$ python3 -q
>>> import numpy as np
>>> np.set_printoptions(suppress=True, linewidth=100)
>>> rd = lambda a: np.round(a, 1) + 0
>>> M = np.maximum(np.array([[1, -2],
...     [2, 2],
...     [0, 0],
...     [-1, -2],
...     [1, 2],
...     [1, 2],
...     [-2, 2],
...     [2, 2],
...     [0, -1],
...     [-2, 1],
...     [0, -2],
...     [0, 0],
...     [1, 1],
...     [0, 0],
...     [-2, 2],
...     [-1, 2],
...     [-1, -1],
...     [2, 1],
...     [0, 2],
...     [-2, 2],
...     [2, 2],
...     [-1, 2],
...     [-2, 0],
...     [2, 1],
...     [-2, -2],
...     [-1, 1],
...     [-2, -2]]) @ np.array([[-1, 2, 4], [-4, 2, 4]]) + np.array([9, 5, 3]), 0)
>>> M
array([[16,  3,  0],
       [ 0, 13, 19],
       [ 9,  5,  3],
       [18,  0,  0],
       [ 0, 11, 15],
       [ 0, 11, 15],
       [ 3,  5,  3],
       [ 0, 13, 19],
       [13,  3,  0],
       [ 7,  3,  0],
       [17,  1,  0],
       [ 9,  5,  3],
       [ 4,  9, 11],
       [ 9,  5,  3],
       [ 3,  5,  3],
       [ 2,  7,  7],
       [14,  1,  0],
       [ 3, 11, 15],
       [ 1,  9, 11],
       [ 3,  5,  3],
       [ 0, 13, 19],
       [ 2,  7,  7],
       [11,  1,  0],
       [ 3, 11, 15],
       [19,  0,  0],
       [ 6,  5,  3],
       [19,  0,  0]])
>>> # rows 4 and 5 are equal
>>> cent = M[[22, 7]].astype(float)
>>> for _ in range(6):
...     labels = np.linalg.norm(M[:, None] - cent, axis=-1).argmin(axis=1)
...     cent = np.array([M[labels == j].mean(axis=0) for j in range(2)])
... 
>>> labels
array([0, 1, 0, 0, 1, 1, 0, 1, 0, 0, 0, 0, 1, 0, 0, 1, 0, 1, 1, 0, 1, 1, 0, 1, 0, 0, 0])
>>> rd(cent)
array([[11. ,  2.9,  1.3],
       [ 1.4, 10.5, 13.9]])
>>> rd(cent[1] - cent[0])
array([-9.6,  7.5, 12.6])
>>> B = cent / np.sqrt((cent ** 2).mean(axis=1, keepdims=True))
>>> np.linalg.matrix_rank(cent - cent.mean(axis=1, keepdims=True))
np.int64(2)
>>> rd(np.linalg.norm(B, axis=1))
array([1.7, 1.7])
>>> np.linalg.matrix_rank(B) == np.linalg.matrix_rank(cent)
np.True_
>>> rd(B[1])
array([0.1, 1. , 1.4])
>>> B = np.array([[-2], [1], [2], [-1], [1]])
>>> cent = np.array([[1, 1, 3, 3]])
>>> arr = B @ cent
>>> arr
array([[-2, -2, -6, -6],
       [ 1,  1,  3,  3],
       [ 2,  2,  6,  6],
       [-1, -1, -3, -3],
       [ 1,  1,  3,  3]])
>>> # rows 1 and 4 are equal
>>> [round(float(x), 1) for x in np.linalg.svd(arr, compute_uv=False)[:3]]
[14.8, 0.0, 0.0]
>>> np.linalg.cond(arr) > 100
np.True_
>>> np.argsort(-np.linalg.norm(arr, axis=0).round(6), kind="stable")[:3]
array([2, 3, 0])
>>> r = np.linalg.matrix_rank(arr)
>>> r
np.int64(1)
>>> ns = np.linalg.svd(arr)[2][r:].T
>>> ns.shape
(4, 3)
>>> np.allclose(arr @ ns, 0)
True
>>> U, sv, Vh = np.linalg.svd(arr)
>>> rd(sv)
array([14.8,  0. ,  0. ,  0. ])
>>> B = U[:, :1] @ np.diag(sv[:1]) @ Vh[:1]
>>> np.linalg.matrix_rank(arr, rtol=0.05)
np.int64(1)
>>> rd(np.abs(arr - B).max())
np.float64(0.0)
>>> U, sv, Vh = np.linalg.svd(arr)
>>> vecs = Vh[:(sv > 1e-8).sum()]
>>> rng = np.random.default_rng(1780)
>>> x = arr[1] + 5 * arr[0] + rng.integers(2) * np.eye(4)[0]
>>> x
array([ -8.,  -9., -27., -27.])
>>> rd(np.diag(vecs.T @ vecs))
array([0. , 0.1, 0.4, 0.4])
>>> rd(vecs.T @ vecs)
array([[0. , 0. , 0.1, 0.1],
       [0. , 0.1, 0.2, 0.2],
       [0.1, 0.2, 0.4, 0.4],
       [0.1, 0.2, 0.4, 0.4]])
>>> C2 = arr.T @ arr
>>> rd(np.linalg.svd(arr, compute_uv=False) ** 2)
array([220.,   0.,   0.,   0.])
>>> np.diag(C2)
array([11, 11, 99, 99])
>>> (arr @ arr.T).shape
(5, 5)
>>> mat = np.array([[1, 0, 0, 0, 0],
...     [0, 3, 0, 0, 0],
...     [0, 0, 0, 0, 0],
...     [0, 0, 2, 0, 0],
...     [0, 0, 0, 0, 2]])
>>> np.linalg.lstsq(mat[:-1].T, mat[-1])[2]
np.int32(3)
>>> rd(mat @ np.linalg.pinv(mat) @ mat)
array([[1., 0., 0., 0., 0.],
       [0., 3., 0., 0., 0.],
       [0., 0., 0., 0., 0.],
       [0., 0., 2., 0., 0.],
       [0., 0., 0., 0., 2.]])
>>> np.abs(np.diag(np.linalg.qr(mat)[1])) > 1e-9
array([ True,  True,  True, False,  True])
>>> np.unique(mat.round(6), axis=0).shape
(5, 5)
